$ python -q
>>> import numpy as np
>>> np.set_printoptions(suppress=True, linewidth=160)
>>> def tidy(a):
...     return np.round(a, 2) + 0
... 
>>> F = np.load("layer19.npy")
>>> F
array([[0, 1, 2, 2],
       [0, 0, 0, 3],
       [0, 0, 0, 3],
       [0, 0, 0, 0]])
>>> # rows and columns are dependent
>>> np.argsort(-np.linalg.norm(F, axis=0).round(6), kind="stable")[:3]
array([3, 2, 1])
>>> left, sig, Vh = np.linalg.svd(F)
>>> vecs = Vh[:(sig > 1e-8).sum()]
>>> rng = np.random.default_rng(271159)
>>> x0 = F[3] + -3 * F[0] + rng.integers(2) * np.eye(4)[3]
>>> x0
array([ 0., -3., -6., -5.])
>>> np.linalg.matrix_rank(np.vstack([F, x0]))
np.int64(2)
>>> tidy(np.diag(vecs.T @ vecs))
array([0. , 0.2, 0.8, 1. ])
>>> idx = rng.permutation(4)
>>> idx
array([3, 2, 0, 1])
>>> out = F[idx][:, idx]
>>> out
array([[0, 0, 0, 0],
       [3, 0, 0, 0],
       [2, 2, 0, 1],
       [3, 0, 0, 0]])
>>> np.linalg.matrix_rank(F - F[0, 0] * np.eye(4))
np.int64(2)
>>> try:
...     np.linalg.inv(F)
... except np.linalg.LinAlgError as e:
...     print(repr(e))
... 
LinAlgError('Singular matrix')
>>> np.linalg.matrix_power(F - np.diag(np.diag(F)), 4)
array([[0, 0, 0, 0],
       [0, 0, 0, 0],
       [0, 0, 0, 0],
       [0, 0, 0, 0]])
>>> t3 = np.stack([F, -3 * F, F[::-1]])
>>> t3.shape
(3, 4, 4)
>>> (t3 @ F.T).shape
(3, 4, 4)
>>> np.einsum("bij,cij->bc", t3, t3)
array([[ 27, -81,  18],
       [-81, 243, -54],
       [ 18, -54,  27]])
>>> np.linalg.matrix_rank(t3.reshape(3, -1))
np.int64(2)
>>> data = np.load("run0.npy")
>>> data
array([[0, 1, 2, 1],
       [1, 0, 1, 2],
       [2, 1, 0, 1],
       [1, 2, 1, 0]])
>>> np.linalg.lstsq(data[:-1].T, data[-1])[2]
np.int32(3)
>>> np.allclose(data[:-1].T @ np.linalg.lstsq(data[:-1].T, data[-1])[0], data[-1])
True
>>> tidy(np.trace(np.linalg.pinv(data) @ data))
np.float64(3.0)
>>> np.unique(data.round(6), axis=0).shape
(4, 4)
>>> left, sig, Vh = np.linalg.svd(data)
>>> vecs = Vh[:(sig > 1e-8).sum()]
>>> x0 = data[3] + -1 * data[1] + rng.integers(2) * np.eye(4)[0]
>>> x0
array([ 0.,  2.,  0., -2.])
>>> tidy(np.linalg.norm(x0 - vecs.T @ vecs @ x0))
np.float64(0.0)
>>> np.linalg.matrix_rank(np.vstack([data, x0]))
np.int64(3)
>>> np.all(np.linalg.eigvalsh(data) > 0)
np.False_
>>> np.allclose(data @ data.T, data.T @ data)
True
>>> data @ np.ones(4)
array([4., 4., 4., 4.])
>>> x0 = np.array([5, -8, 1, -3])
>>> data @ (2 * x0)
array([-18,   0,  -2, -20])
>>> print(np.linalg.norm(data @ x0) <= np.linalg.norm(data, 2) * np.linalg.norm(x0) + 1e-9)
True
>>> np.sign((data @ x0).round(6))
array([-1,  0, -1, -1])
>>> data @ x0
array([ -9,   0,  -1, -10])
>>> data * x0
array([[  0,  -8,   2,  -3],
       [  5,   0,   1,  -6],
       [ 10,  -8,   0,  -3],
       [  5, -16,   1,   0]])
>>> print((data @ x0).argmax())
1
>>> feats = np.load("case18.npy")
>>> print(feats)
[[ 2 -4  0]
 [-4 12  2]
 [ 0  2  9]]
>>> vals, vecs = np.linalg.eigh(feats)
>>> np.unique(vals.round(6) + 0, return_counts=True)[1]
array([1, 1, 1])
>>> tidy(vals)
array([ 0.54,  8.35, 14.11])
>>> (vals > 1e-8).sum(), (vals < -1e-8).sum()
(np.int64(3), np.int64(0))
>>> print(tidy(np.abs(vecs[:, -1])))
[0.29 0.89 0.35]
>>> np.abs(vecs[:, -1]).round(6).argmax()
np.int64(1)
>>> out = feats[0, 0] * feats[1:] - np.outer(feats[1:, 0], feats[0])
>>> out
array([[ 0,  8,  4],
       [ 0,  4, 18]])
>>> np.linalg.matrix_rank(out), np.linalg.matrix_rank(feats)
(np.int64(2), np.int64(3))
>>> feats[:, 0] / feats[0, 0]
array([ 1., -2.,  0.])
>>> np.flatnonzero(~out.round(6).any(axis=1))
array([], dtype=int64)
>>> L = np.linalg.cholesky(feats)
>>> np.linalg.eigvalsh(feats).min() > 0
np.True_
>>> tidy(L @ L.T)
array([[ 2., -4.,  0.],
       [-4., 12.,  2.],
       [ 0.,  2.,  9.]])
>>> left, sig, Vh = np.linalg.svd(feats)
>>> tidy(sig)
array([14.11,  8.35,  0.54])
>>> out = left[:, :2] @ np.diag(sig[:2]) @ Vh[:2]
>>> tidy(np.abs(feats - out).max())
np.float64(0.48)
>>> np.linalg.matrix_rank(out)
np.int64(2)
>>> np.linalg.matrix_rank(feats, rtol=0.05)
np.int64(2)
>>> tidy(out)
array([[ 1.52, -4.17,  0.04],
       [-4.17, 11.94,  2.01],
       [ 0.04,  2.01,  9.  ]])
>>> left, sig, Vh = np.linalg.svd(out, full_matrices=False)
>>> tidy(Vh @ Vh.T)
array([[1., 0., 0.],
       [0., 1., 0.],
       [0., 0., 1.]])
>>> print(tidy(sig / sig[0]))
[1.   0.59 0.  ]
>>> tidy(left.T @ left)
array([[1., 0., 0.],
       [0., 1., 0.],
       [0., 0., 1.]])
>>> tidy(left.T @ out @ Vh.T)
array([[14.11,  0.  ,  0.  ],
       [ 0.  ,  8.35,  0.  ],
       [ 0.  ,  0.  ,  0.  ]])
>>> left.shape, sig.shape, Vh.shape
((3, 3), (3,), (3, 3))
>>> tidy(np.sqrt((sig ** 2).sum())), tidy(np.linalg.norm(out))
(np.float64(16.39), np.float64(16.39))
>>> arr = np.array([[-0.5, 11.0, -0.4], [-0.1, -2.0, -1.4], [-0.4, -4.0, -0.2]])
>>> vals, vecs = np.linalg.eig(arr)
>>> print(tidy(vals))
[-2.66 -1.83  1.79]
>>> print(tidy(np.prod(vals)))
8.7
>>> tidy(np.sort(np.linalg.eigvals(np.linalg.inv(arr))))
array([-0.55, -0.38,  0.56])
>>> x0 = np.array([-2, -1, -1])
>>> h = np.maximum(arr @ x0, 0)
>>> np.maximum(arr @ (3 * x0), 0)
array([ 0. , 10.8, 15. ])
>>> tidy(np.tanh(arr @ x0))
array([-1.,  1.,  1.])
>>> tidy(np.maximum(arr @ x0, 0) - np.maximum(-arr @ x0, 0))
array([-9.6,  3.6,  5. ])
>>> out = np.array([[-1, -2, -2], [1, 3, 5], [9, 2, 0]])
>>> np.linalg.matrix_rank(np.vstack([arr, out.T]))
np.int64(3)
>>> tidy(out.T @ arr.T)
array([[  7.9, -14.5,  -5.4],
       [ 33.2,  -8.6, -11.6],
       [ 56. ,  -9.8, -19.2]])
>>> np.einsum("ij,ij->i", arr, arr)
array([121.41,   5.97,  16.2 ])
>>> print(tidy(np.einsum("ij->j", arr)))
[-1.  5. -2.]
>>> W0 = np.loadtxt("sample6.csv", delimiter=",")
>>> print(W0)
[[0. 1. 1.]
 [1. 0. 1.]
 [1. 1. 0.]]
>>> tidy(np.linalg.eigvalsh(W0).min())
np.float64(-1.0)
>>> [round(float(np.linalg.det(W0[:i, :i])), 2) + 0 for i in range(1, 4)]
[0.0, -1.0, 2.0]
>>> vals, vecs = np.linalg.eigh(W0)
>>> x0 = np.array([0, 1, -2])
>>> tidy(vecs * np.abs(vals) @ vecs.T)
array([[1.33, 0.33, 0.33],
       [0.33, 1.33, 0.33],
       [0.33, 0.33, 1.33]])
>>> x0 @ W0 @ x0
np.float64(-4.0)
>>> (np.sign(vecs[:, -1].round(6)) == np.sign(vecs[0, -1].round(6))).astype(int)
array([1, 1, 1])
>>> x0 @ W0 @ x0 / (x0 @ x0), tidy(vals[0]), tidy(vals[-1])
(np.float64(-0.8), np.float64(-1.0), np.float64(2.0))
>>> np.abs(W0).sum(axis=1).max(), tidy(np.abs(vals).max())
(np.float64(2.0), np.float64(2.0))
>>> tidy(vecs * np.maximum(vals, 0) @ vecs.T)
array([[0.67, 0.67, 0.67],
       [0.67, 0.67, 0.67],
       [0.67, 0.67, 0.67]])
>>> th = np.radians(15)
>>> r_ = np.eye(3)
>>> r_[1, 1] = r_[0, 0] = np.cos(th)
>>> r_[1, 0], r_[0, 1] = -np.sin(th), np.sin(th)
>>> print(tidy(r_))
[[ 0.97  0.26  0.  ]
 [-0.26  0.97  0.  ]
 [ 0.    0.    1.  ]]
>>> out = W0 @ r_.T
>>> tidy(out)
array([[ 0.26,  0.97,  1.  ],
       [ 0.97, -0.26,  1.  ],
       [ 1.22,  0.71,  0.  ]])
>>> np.allclose(W0 @ W0.T, out @ out.T)
True
>>> print(np.allclose(np.linalg.norm(W0, axis=1), np.linalg.norm(out, axis=1)))
True
>>> tidy(np.abs(out - W0).max(axis=0))
array([0.26, 0.29, 0.  ])
>>> K = np.load("a.npy")
>>> print(K)
[[3 3 5]
 [3 3 5]
 [1 1 3]]
>>> [round(float(x), 2) for x in np.linalg.svd(K, compute_uv=False)[:3]]
[9.82, 0.82, 0.0]
>>> np.linalg.cond(K) > 100
np.True_
>>> tidy(np.linalg.norm(K, 2) / np.linalg.norm(K))
np.float64(1.0)
>>> hat = np.triu(np.array([[2, 5, 3], [0, 2, 0], [5, 1, 5]]), 1) + np.eye(3)
>>> out = hat @ K @ np.linalg.inv(hat)
>>> out
array([[ 21., -84., -24.],
       [  3., -12.,  -4.],
       [  1.,  -4.,   0.]])
>>> np.trace(out), np.trace(K)
(np.float64(9.0), np.int64(9))
>>> print(tidy(np.linalg.det(out)))
0.0
>>> left, sig, Vh = np.linalg.svd(K)
>>> np.argmax(sig[:-1] / (sig[1:] + 1e-6)) + 1
np.int64(2)
>>> out = left[:, :2] @ np.diag(sig[:2]) @ Vh[:2]
>>> np.linalg.matrix_rank(out)
np.int64(2)
>>> tidy(out)
array([[3., 3., 5.],
       [3., 3., 5.],
       [1., 1., 3.]])
>>> tidy(np.linalg.norm(K - out, 2)), tidy(sig[2])
(np.float64(0.0), np.float64(0.0))
>>> tidy(np.abs(K - out).max())
np.float64(0.0)
>>> tidy(np.linalg.norm(K - out) / np.linalg.norm(K))
np.float64(0.0)
>>> vals, vecs = np.linalg.eigh(data)
>>> x0 = np.array([1, 4, 3, 4])
>>> print(tidy(vecs * np.maximum(vals, 0) @ vecs.T))
[[1. 1. 1. 1.]
 [1. 1. 1. 1.]
 [1. 1. 1. 1.]
 [1. 1. 1. 1.]]
>>> print((np.sign(vecs[:, -1].round(6)) == np.sign(vecs[0, -1].round(6))).astype(int))
[1 1 1 1]
>>> print(tidy(x0 @ data @ x0 / (x0 @ x0)), vals[0], tidy(vals[-1]))
3.33 -2.0 4.0
>>> np.unique(K.round(6), axis=0).shape
(2, 3)
>>> tidy(K @ np.linalg.pinv(K) @ K)
array([[3., 3., 5.],
       [3., 3., 5.],
       [1., 1., 3.]])
>>> try:
...     np.linalg.inv(K)
... except np.linalg.LinAlgError as e:
...     print("failed:", e)
... 
failed: Singular matrix
>>> print(np.allclose(K[:-1].T @ np.linalg.lstsq(K[:-1].T, K[-1])[0], K[-1]))
False
>>> O, _ = np.linalg.qr(np.array([[-1.5, 1.1, -0.1, -2.2],
...     [0.3, -0.2, -0.4, 0.2],
...     [1.1, -0.6, 0.9, -1.1],
...     [-0.1, 0.3, -1.3, 0.1]]))
>>> vecs, _ = np.linalg.qr(np.array([[-1.4, 0.0, 0.1, -1.0],
...     [0.2, -0.9, 3.4, -0.4],
...     [2.7, 0.6, 0.2, -0.7],
...     [-1.2, -1.3, -0.6, 0.9]]))
>>> sig = 3 * 0.9 ** np.arange(4)
>>> J = O[:, :4] * sig @ vecs[:4]
>>> print(tidy(J))
[[ 0.36  0.47  0.78 -2.64]
 [ 1.25  1.42 -1.16  0.34]
 [-1.98  1.75  0.04  0.54]
 [ 0.85  0.98  2.14  0.71]]
>>> x0 = np.array([0, -5, 2, -4])
>>> target = J @ x0
>>> tidy(target)
array([  9.77, -10.77, -10.83,  -3.44])
>>> print(tidy(np.linalg.solve(J, target + J[:, 1])))
[ 0. -4.  2. -4.]
>>> idx = rng.permutation(4)
>>> idx
array([1, 0, 3, 2])
>>> out = J[idx][:, idx]
>>> np.allclose(out, J)
False
>>> tidy(np.linalg.det(out)), tidy(np.linalg.det(J[idx]))
(np.float64(43.05), np.float64(43.05))
>>> O, r_ = np.linalg.qr(J)
>>> tidy(r_)
array([[-2.51,  0.28, -0.23,  0.38],
       [ 0.  , -2.48, -0.38, -0.32],
       [ 0.  ,  0.  , -2.52,  0.37],
       [ 0.  ,  0.  ,  0.  ,  2.73]])
>>> tidy(O @ r_)
array([[ 0.36,  0.47,  0.78, -2.64],
       [ 1.25,  1.42, -1.16,  0.34],
       [-1.98,  1.75,  0.04,  0.54],
       [ 0.85,  0.98,  2.14,  0.71]])
>>> tidy(O.T @ O)
array([[1., 0., 0., 0.],
       [0., 1., 0., 0.],
       [0., 0., 1., 0.],
       [0., 0., 0., 1.]])
>>> O.shape, r_.shape
((4, 4), (4, 4))
>>> out = np.array([[0, -1, 3], [2, -1, 0], [0, 1, 0], [-3, 3, 3]])
>>> tidy(np.einsum("ik,kj->ij", J, out))
array([[ 8.84, -7.95, -6.84],
       [ 1.81, -2.81,  4.77],
       [ 1.9 ,  1.87, -4.32],
       [-0.18,  2.45,  4.69]])
>>> tidy(np.einsum("ij->j", J))
array([ 0.48,  4.61,  1.8 , -1.05])
>>> tidy(np.einsum("ik,kj->ji", J, out))
array([[ 8.84,  1.81,  1.9 , -0.18],
       [-7.95, -2.81,  1.87,  2.45],
       [-6.84,  4.77, -4.32,  4.69]])
>>> M = np.load("out2.npy")
>>> M
array([[-8, -3, -3],
       [-8,  7,  4],
       [ 8, -3,  8],
       [ 8, -3,  8]])
>>> # rows 2 and 3 are equal
>>> out = np.c_[M[:, :2] @ np.array([[-3, -1], [-1, -3]]), np.array([0, 1, 5, 1])]
>>> out
array([[ 27,  17,   0],
       [ 17, -13,   1],
       [-21,   1,   5],
       [-21,   1,   1]])
>>> tidy(np.linalg.norm(np.linalg.qr(M)[0].T @ out, axis=0) ** 2 / ((out ** 2).sum(axis=0) + 1e-12))
array([1. , 1. , 0.7])
>>> print(np.linalg.matrix_rank(out))
3
>>> np.linalg.matrix_rank(np.c_[M, out])
np.int64(4)
>>> hat = out @ np.linalg.solve(out.T @ out, out.T)
>>> np.linalg.matrix_rank(np.eye(4) - hat)
np.int64(1)
>>> tidy(np.linalg.eigvalsh(hat))
array([0., 1., 1., 1.])
>>> print(tidy((np.eye(4) - hat) @ out))
[[0. 0. 0.]
 [0. 0. 0.]
 [0. 0. 0.]
 [0. 0. 0.]]
>>> tidy(hat @ out[:, 0])
array([ 27.,  17., -21., -21.])
>>> np.trace(hat)
np.float64(3.0)
>>> G = M.T @ M
>>> np.diag(G)
array([256,  76, 153])
>>> print(tidy(np.linalg.eigvalsh(G)[::-1]))
[354.45  99.98  30.57]
>>> np.trace(G), (M ** 2).sum()
(np.int64(485), np.int64(485))
>>> G
array([[256, -80, 120],
       [-80,  76, -11],
       [120, -11, 153]])
>>> np.linalg.matrix_rank(G)
np.int64(3)
